$ python3 -q
>>> import numpy as np
>>> import numpy.linalg as la
>>> np.set_printoptions(suppress=True, linewidth=120)
>>> tidy = lambda a: np.round(a, 2) + 0
>>> E = np.loadtxt("m.csv", delimiter=",")
>>> print(E)
[[ -0.6  -1.2   1.7]
 [ -0.4  -1.3  -1.3]
 [  0.6   0.4  -1.6]
 [  0.    1.5  -0.5]
 [ -0.2   0.1   0.1]
 [  0.6   1.    0. ]
 [  1.8  -0.4   1. ]
 [  1.1  -1.    0.2]
 [  1.9   0.4  -0.3]
 [  0.7   0.    0. ]
 [  1.   -1.2  -0.8]
 [  1.4  -1.   -1. ]
 [ -1.2  -0.3  -2.4]
 [  1.5  -1.6   1.2]
 [  0.   -1.   -0.9]
 [ -0.1   0.1  -0.6]
 [ -2.2  -0.6  -0.6]
 [ -0.3   0.3  -1.2]
 [ -2.   -5.  -19. ]
 [  0.7   0.8  -0.1]
 [ -1.2   1.9   0.7]
 [  0.9  -0.9  -0.2]
 [ -0.2   1.7   0.2]
 [  0.3  -0.9  -1.3]
 [  1.3  -0.2  -0.7]
 [ -1.9  -0.7  -0.1]
 [  1.6   0.5  -0.7]
 [  0.5  -0.4   0.2]
 [ -0.3   1.1  -0.1]
 [ -1.3   0.3  -0.3]]
>>> th = np.radians(72)
>>> R = np.eye(3)
>>> R[1, 1] = R[2, 2] = np.cos(th)
>>> R[1, 2], R[2, 1] = -np.sin(th), np.sin(th)
>>> print(tidy(R))
[[ 1.    0.    0.  ]
 [ 0.    0.31 -0.95]
 [ 0.    0.95  0.31]]
>>> M2 = E @ R.T
>>> print(tidy(la.det(R)), tidy(np.trace(R)))
1.0 1.62
>>> print(tidy(np.abs(M2 - E).max(axis=0)))
[ 0.   21.52  8.37]
>>> P = np.triu(np.array([[7, 4, -3], [1, 1, -7], [-9, -2, 1]]), 1) + np.eye(3)
>>> M2 = P @ R @ la.inv(P)
>>> print(tidy(M2))
[[  1.    -5.62 -41.05]
 [  0.    -6.35 -47.55]
 [  0.     0.95   6.97]]
>>> print(tidy(np.poly(M2)))
[ 1.   -1.62  1.62 -1.  ]
>>> A = np.load("out9.npy")
>>> print(A)
[[0. 0. 1. 1. 0. 0. 0.]
 [2. 0. 1. 1. 0. 0. 0.]
 [0. 1. 1. 0. 0. 0. 0.]
 [0. 0. 0. 1. 0. 0. 0.]
 [0. 0. 0. 0. 1. 8. 1.]
 [0. 0. 0. 0. 0. 2. 7.]
 [0. 0. 0. 0. 2. 6. 6.]]
>>> blk = np.stack([A, 3 * A, A[::-1]])
>>> print(blk.shape)
(3, 7, 7)
>>> print((blk @ A.T).shape)
(3, 7, 7)
>>> print(blk.sum(axis=0))
[[ 0.  0.  4.  4.  2.  6.  6.]
 [ 8.  0.  4.  4.  0.  2.  7.]
 [ 0.  4.  4.  0.  1.  8.  1.]
 [ 0.  0.  0.  5.  0.  0.  0.]
 [ 0.  1.  1.  0.  4. 32.  4.]
 [ 2.  0.  1.  1.  0.  8. 28.]
 [ 0.  0.  1.  1.  8. 24. 24.]]
>>> print(np.einsum("bij,cij->bc", blk, blk))
[[ 206.  618.    1.]
 [ 618. 1854.    3.]
 [   1.    3.  206.]]
>>> gram = A.T @ A
>>> print(la.matrix_rank(gram))
7
>>> print(gram)
[[  4.   0.   2.   2.   0.   0.   0.]
 [  0.   1.   1.   0.   0.   0.   0.]
 [  2.   1.   3.   2.   0.   0.   0.]
 [  2.   0.   2.   3.   0.   0.   0.]
 [  0.   0.   0.   0.   5.  20.  13.]
 [  0.   0.   0.   0.  20. 104.  58.]
 [  0.   0.   0.   0.  13.  58.  86.]]
>>> data = np.array([[0, 6, 0],
...     [4, 6, 16],
...     [6, 0, 24],
...     [6, 2, 24],
...     [8, 5, 32],
...     [7, 9, 28],
...     [9, 5, 36]])
>>> print(data)
[[ 0  6  0]
 [ 4  6 16]
 [ 6  0 24]
 [ 6  2 24]
 [ 8  5 32]
 [ 7  9 28]
 [ 9  5 36]]
>>> left, sigma, Vh = la.svd(data)
>>> print(np.argmax(sigma[:-1] / (sigma[1:] + 1e-6)) + 1)
2
>>> M2 = left[:, :2] @ np.diag(sigma[:2]) @ Vh[:2]
>>> print(la.matrix_rank(M2))
2
>>> print(tidy(la.norm(data - M2) / la.norm(data)))
0.0
>>> print(tidy(M2))
[[ 0.  6.  0.]
 [ 4.  6. 16.]
 [ 6.  0. 24.]
 [ 6.  2. 24.]
 [ 8.  5. 32.]
 [ 7.  9. 28.]
 [ 9.  5. 36.]]
>>> print(tidy(np.abs(data - M2).max()))
0.0
>>> print(la.matrix_rank(data, rtol=0.05))
2
>>> M2 = data / np.sqrt((data ** 2).mean(axis=1, keepdims=True))
>>> print(la.matrix_rank(M2) == la.matrix_rank(data))
True
>>> print(tidy(la.norm(M2, axis=1)))
[1.73 1.73 1.73 1.73 1.73 1.73 1.73]
>>> print(tidy(data - data.mean(axis=1, keepdims=True)))
[[ -2.     4.    -2.  ]
 [ -4.67  -2.67   7.33]
 [ -4.   -10.    14.  ]
 [ -4.67  -8.67  13.33]
 [ -7.   -10.    17.  ]
 [ -7.67  -5.67  13.33]
 [ -7.67 -11.67  19.33]]
>>> print(la.matrix_rank(data - data.mean(axis=1, keepdims=True)))
2
>>> print(tidy(M2[4]))
[0.42 0.26 1.66]
>>> rank = la.matrix_rank(data)
>>> print(rank)
2
>>> N = la.svd(data)[2][rank:].T
>>> print(N.shape)
(3, 1)
>>> print(tidy(N @ N.T))
[[ 0.94  0.   -0.24]
 [ 0.    0.    0.  ]
 [-0.24  0.    0.06]]
>>> print([int(la.matrix_rank(data[:i])) for i in range(1, len(data) + 1)])
[1, 2, 2, 2, 2, 2, 2]
>>> print(tidy(N[:, 0] / N[np.abs(N[:, 0]).round(6).argmax(), 0]))
[ 1.    0.   -0.25]
>>> print([int(la.matrix_rank(data[:, :j + 1])) for j in range(3)])
[1, 2, 2]
>>> print(tidy(data @ N))
[[0.]
 [0.]
 [0.]
 [0.]
 [0.]
 [0.]
 [0.]]
>>> print(np.unique(data.round(6), axis=0).shape)
(7, 3)
>>> print(np.allclose(data[:-1].T @ la.lstsq(data[:-1].T, data[-1])[0], data[-1]))
True
>>> print(tidy(np.trace(la.pinv(data) @ data)))
2.0
>>> print(la.lstsq(data[:-1].T, data[-1])[2])
2
>>> print(tidy(data @ la.pinv(data) @ data))
[[ 0.  6.  0.]
 [ 4.  6. 16.]
 [ 6.  0. 24.]
 [ 6.  2. 24.]
 [ 8.  5. 32.]
 [ 7.  9. 28.]
 [ 9.  5. 36.]]
>>> W0 = np.array([[6, 3, 1, 0], [1, 0, 0, 8], [1, 5, 1, 0], [7, 0, 7, 7]])
>>> print(W0)
[[6 3 1 0]
 [1 0 0 8]
 [1 5 1 0]
 [7 0 7 7]]
>>> O = W0.astype(float).copy()
>>> for j in range(4):
...     O[:, j] -= O[:, :j] @ (O[:, :j].T @ O[:, j])
...     O[:, j] /= la.norm(O[:, j])
... 
>>> print(tidy(O.T @ O))
[[1. 0. 0. 0.]
 [0. 1. 0. 0.]
 [0. 0. 1. 0.]
 [0. 0. 0. 1.]]
>>> print(tidy(O.T @ W0))
[[ 9.33  2.47  6.    6.11]
 [ 0.    5.28 -1.29 -2.85]
 [ 0.    0.    3.65  2.37]
 [ 0.    0.    0.    7.87]]
>>> u = np.array([1, 2]) + 0.5
>>> X = np.eye(2) - 2 * np.outer(u, u) / (u @ u)
>>> print(tidy(X))
[[ 0.47 -0.88]
 [-0.88 -0.47]]
>>> x0 = np.array([1, -1])
>>> print(tidy(la.det(X)))
-1.0
>>> print(tidy(np.abs(la.eigvals(X))))
[1. 1.]
>>> print([p for p in range(1, 25) if np.allclose(la.matrix_power(X, p), np.eye(2))])
[2, 4, 6, 8, 10, 12, 14, 16, 18, 20, 22, 24]
>>> print(2 - la.matrix_rank(X - np.eye(2), tol=1e-8))
1
>>> print(tidy(X @ X))
[[1. 0.]
 [0. 1.]]
>>> X.inv()
Traceback (most recent call last):
  File "<python-input-73>", line 1, in <module>
    X.inv()
    ^^^^^
AttributeError: 'numpy.ndarray' object has no attribute 'inv'
>>> print(tidy(np.sort(np.abs(la.eigvals(X)))))
[1. 1.]
>>> gram = X.T @ X
>>> print(tidy(la.eigvalsh(gram)[::-1]))
[1. 1.]
>>> print(la.matrix_rank(gram))
2
>>> print((X @ X.T).shape)
(2, 2)
>>> print(tidy(la.norm(X, axis=0)))
[1. 1.]
>>> print(tidy(X[:, 0] @ X[:, 1]))
0.0
>>> print(tidy(la.svd(X, compute_uv=False)))
[1. 1.]
